% python3 -q
>>> import numpy as np
>>> import numpy.linalg as la
>>> np.set_printoptions(suppress=True, linewidth=140)
>>> def rd(a):
...     return np.round(a, 1) + 0
... 
>>> M = np.load("case11.npy")
>>> rd(M)
array([[ 3.1, -3.5, -1.7],
       [-4.1,  2. ,  2.1],
       [ 0.2, -5. , -0.4],
       [-0.2, -5. , -0.2],
       [ 2.9,  3.9, -1.1],
       [ 2.7, -3.9, -1.6],
       [-1.2,  4.8,  0.9],
       [-0.2,  5. ,  0.4],
       [ 4.3, -1.4, -2.1],
       [-1.2,  4.8,  0.9],
       [-4.4,  0.8,  2.2],
       [ 2.7,  4.1, -1. ],
       [ 1.1, -4.8, -0.8],
       [ 2. ,  4.5, -0.6],
       [-1.1, -4.9,  0.2],
       [ 0.2, -5. , -0.4],
       [-3.1,  3.5,  1.7],
       [-2.8,  3.9,  1.6],
       [ 4.4, -0.9, -2.2],
       [ 2.8, -3.8, -1.6]])
>>> C = M[[7, 8]].astype(float)
>>> for _ in range(4):
...     idx = la.norm(M[:, None] - C, axis=-1).argmin(axis=1)
...     C = np.array([M[idx == j].mean(axis=0) for j in range(2)])
... 
>>> idx
array([1, 0, 1, 1, 0, 1, 0, 0, 1, 0, 0, 0, 1, 0, 1, 1, 0, 0, 1, 1])
>>> np.bincount(idx)
array([10, 10])
>>> np.abs(C[1] - C[0]).argmax()
np.int64(1)
>>> J = np.load("a.npy")
>>> J
array([[ 3,  4,  5],
       [ 6,  7,  8],
       [ 9, 10, 11]])
>>> # looks like rank 2
>>> left, s, VT = la.svd(M)
>>> np.argmax(s[:-1] / (s[1:] + 1e-6)) + 1
np.int64(2)
>>> B = left[:, :2] @ np.diag(s[:2]) @ VT[:2]
>>> la.matrix_rank(M, rtol=0.05)
np.int64(2)
>>> W = np.array([[3, 2], [0, 1], [1, 3]])
>>> coef = np.array([-9, 9])
>>> hid = np.maximum(J @ W + coef, 0)
>>> hid
array([[ 5, 34],
       [17, 52],
       [29, 70]])
>>> (hid > 0).astype(int)
array([[1, 1],
       [1, 1],
       [1, 1]])
>>> C = np.array([[3, 8, -9], [9, 1, -6]])
>>> W @ C
array([[ 27,  26, -39],
       [  9,   1,  -6],
       [ 30,  11, -27]])
>>> (hid @ C).round(6).argmax(axis=1)
array([0, 0, 0])
>>> hid @ C
array([[ 321,   74, -249],
       [ 519,  188, -465],
       [ 717,  302, -681]])
>>> arr = np.load("layer12.npy")
>>> rd(arr)
array([[-1.1, -0.2, -1. , -0.7],
       [-0.2, -2.8, -0.3,  0.1],
       [-1. , -0.3, -1.4,  0.3],
       [-0.7,  0.1,  0.3, -2.7]])
>>> T = np.stack([arr, 4 * arr, arr[::-1]])
>>> T.shape
(3, 4, 4)
>>> (T @ arr.T).shape
(3, 4, 4)
>>> rd(np.einsum("bij,cij->bc", T, T))
array([[ 22. ,  88. ,   8.2],
       [ 88. , 352. ,  32.9],
       [  8.2,  32.9,  22. ]])
>>> rank = la.matrix_rank(J)
>>> rank
np.int64(2)
>>> null = la.svd(J)[2][rank:].T
>>> np.allclose(J @ null, 0)
True
>>> null.shape
(3, 1)
>>> [int(la.matrix_rank(J[:, :j + 1])) for j in range(3)]
[1, 2, 2]
>>> rd(la.det(2 * arr)), rd(la.det(arr))
(np.float64(0.0), np.float64(0.0))
>>> rd(la.det(arr.T))
np.float64(0.0)
>>> rd(la.det(arr[::-1]))
np.float64(0.0)
>>> q, _ = la.qr(np.array([[0.4, 0.0, -0.4], [0.4, 1.2, -0.6], [-0.2, -0.4, -0.5]]))
>>> X = 2 * q
>>> rd(X)
array([[-1.3,  1.5,  0.3],
       [-1.3, -1.4,  0.6],
       [ 0.7,  0.2,  1.9]])
>>> f = np.array([2, 1, 0])
>>> rd(np.convolve(X[1], f))
array([-2.7, -4. , -0.1,  0.6,  0. ])
>>> hat = np.triu(np.array([[1, 3, 0], [2, 3, 1], [1, 0, 1]]), 1) + np.eye(3)
>>> B = hat @ X @ la.inv(hat)
>>> rd(np.poly(B))
array([ 1. ,  0.8, -1.6, -8. ])
>>> rd(B)
array([[ -5.3,  13.4, -11.2],
       [ -0.7,   0.9,   1.6],
       [  0.7,  -1.8,   3.7]])
>>> rd(np.trace(B)), rd(np.trace(X))
(np.float64(-0.8), np.float64(-0.8))
>>> vec = np.array([-2, -2, 2])
>>> target = X @ vec
>>> coef, lr = np.zeros(3), 1 / la.norm(X, 2) ** 2
>>> for i in range(4):
...     coef -= lr * X.T @ (X @ coef - target)
...     if i % 1 == 0: print(i, round(la.norm(X @ coef - target), 1))
... 
0 0.0
1 0.0
2 0.0
3 0.0
>>> rd(coef)
array([-2., -2.,  2.])
>>> A = np.loadtxt("out18.csv", delimiter=",")
>>> A
array([[ 0.7, -1. , -1.8],
       [-1. , -1.6,  0.7],
       [-1.8,  0.7, -2.1]])
>>> (A - A.T) / 2
array([[0., 0., 0.],
       [0., 0., 0.],
       [0., 0., 0.]])
>>> rd(np.abs(la.eigvals(A)).max())
np.float64(3.0)
>>> rd(la.det(A))
np.float64(11.8)
>>> (A + A.T) / 2
array([[ 0.7, -1. , -1.8],
       [-1. , -1.6,  0.7],
       [-1.8,  0.7, -2.1]])
>>> rd(la.matrix_power(A, 3))
array([[  0.4,  -2.9, -12.6],
       [ -2.9,  -6.7,   5.1],
       [-12.6,   5.1, -20.9]])
>>> vals, vecs = la.eigh(A)
>>> vec = np.array([3, 0, 3])
>>> (np.sign(vecs[:, -1].round(6)) == np.sign(vecs[0, -1].round(6))).astype(int)
array([1, 0, 0])
>>> rd(vec @ A @ vec)
np.float64(-45.0)
>>> rd(vec @ A @ vec / (vec @ vec)), rd(vals[0]), rd(vals[-1])
(np.float64(-2.5), np.float64(-3.0), np.float64(2.0))
>>> np.abs(A).sum(axis=1).max(), rd(np.abs(vals).max())
(np.float64(4.6), np.float64(3.0))
>>> rd(vecs * np.abs(vals) @ vecs.T)
array([[ 2.1, -0.1,  0.4],
       [-0.1,  2. , -0.2],
       [ 0.4, -0.2,  2.8]])
>>> rd(vecs * np.maximum(vals, 0) @ vecs.T)
array([[ 1.4, -0.5, -0.7],
       [-0.5,  0.2,  0.3],
       [-0.7,  0.3,  0.4]])
>>> vals, vecs = la.eig(A)
>>> rd(np.sort(la.eigvals(A @ A)))
array([3.9, 3.9, 9.1])
>>> rd(A @ vecs[:, 0] - vals[0] * vecs[:, 0])
array([0., 0., 0.])
>>> rd(np.sort(la.eigvals(A.T)))
array([-3., -2.,  2.])
>>> m1 = np.array([[4.0, 1.0, 0.0, 0.0],
...     [0.0, 4.0, 1.0, 0.0],
...     [0.0, 0.0, 4.0, 1.0],
...     [0.0, 0.0, 0.0, 4.0]])
>>> m1
array([[4., 1., 0., 0.],
       [0., 4., 1., 0.],
       [0., 0., 4., 1.],
       [0., 0., 0., 4.]])
>>> m1 @ m1
array([[16.,  8.,  1.,  0.],
       [ 0., 16.,  8.,  1.],
       [ 0.,  0., 16.,  8.],
       [ 0.,  0.,  0., 16.]])
>>> la.matrix_rank(m1 - m1[0, 0] * np.eye(4))
np.int64(3)
>>> [int(la.matrix_rank(la.matrix_power(m1, p))) for p in range(1, 5)]
[4, 4, 4, 4]
>>> vec = np.array([-4, 0, -1, 5])
>>> target = m1 @ vec
>>> target
array([-16.,  -1.,   1.,  20.])
>>> rd(la.solve(m1, target + m1[:, 0]))
array([-3.,  0., -1.,  5.])
>>> rd(la.solve(m1, target))
array([-4.,  0., -1.,  5.])
>>> rd(la.solve(m1, 2 * target))
array([-8.,  0., -2., 10.])
>>> rd(la.solve(m1, m1[:, 2]))
array([0., 0., 1., 0.])
>>> B = la.inv(m1)
>>> rd(la.slogdet(m1)[0])
np.float64(1.0)
>>> rd(B)
array([[ 0.2, -0.1,  0. ,  0. ],
       [ 0. ,  0.2, -0.1,  0. ],
       [ 0. ,  0. ,  0.2, -0.1],
       [ 0. ,  0. ,  0. ,  0.2]])
>>> rd(la.cond(m1))
np.float64(1.5)
>>> rd(la.inv(B))
array([[4., 1., 0., 0.],
       [0., 4., 1., 0.],
       [0., 0., 4., 1.],
       [0., 0., 0., 4.]])
>>> np.allclose(B, m1.T)
False
>>> q = B.astype(float).copy()
>>> for j in range(4):
...     q[:, j] -= q[:, :j] @ (q[:, :j].T @ q[:, j])
...     q[:, j] /= la.norm(q[:, j])
... 
>>> rd(q.T @ B)
array([[ 0.2, -0.1,  0. ,  0. ],
       [ 0. ,  0.2, -0.1,  0. ],
       [ 0. ,  0. ,  0.2, -0.1],
       [ 0. ,  0. ,  0. ,  0.2]])
>>> B = np.array([[3, -2]])
>>> W0 = B.T @ B
>>> W0
array([[ 9, -6],
       [-6,  4]])
>>> np.argsort(-la.norm(M, axis=0).round(6), kind="stable")[:3]
array([1, 0, 2])
>>> la.matrix_rank(M, rtol=0.1)
np.int64(2)
>>> rd(la.norm(M, 2) / la.norm(M))
np.float64(0.8)
>>> [round(float(x), 1) for x in la.svd(M, compute_uv=False)[:3]]
[18.8, 12.1, 0.0]
>>> F = np.load("m.npy")
>>> F
array([[1, 0, 0],
       [7, 1, 0],
       [9, 7, 1]])
>>> # triangular
>>> vals, vecs = la.eig(F)
>>> vals
array([1., 1., 1.])
>>> rd(np.sort(la.eigvals(la.inv(F))))
array([1., 1., 1.])
>>> left, s, VT = la.svd(F)
>>> np.argmax(s[:-1] / (s[1:] + 1e-6)) + 1
np.int64(2)
>>> rd(s)
array([13.1,  3.1,  0. ])
>>> B = left[:, :2] @ np.diag(s[:2]) @ VT[:2]
>>> rd(la.norm(F - B) / la.norm(F))
np.float64(0.0)
>>> rd(la.norm(F - B, 2)), rd(s[2])
(np.float64(0.0), np.float64(0.0))
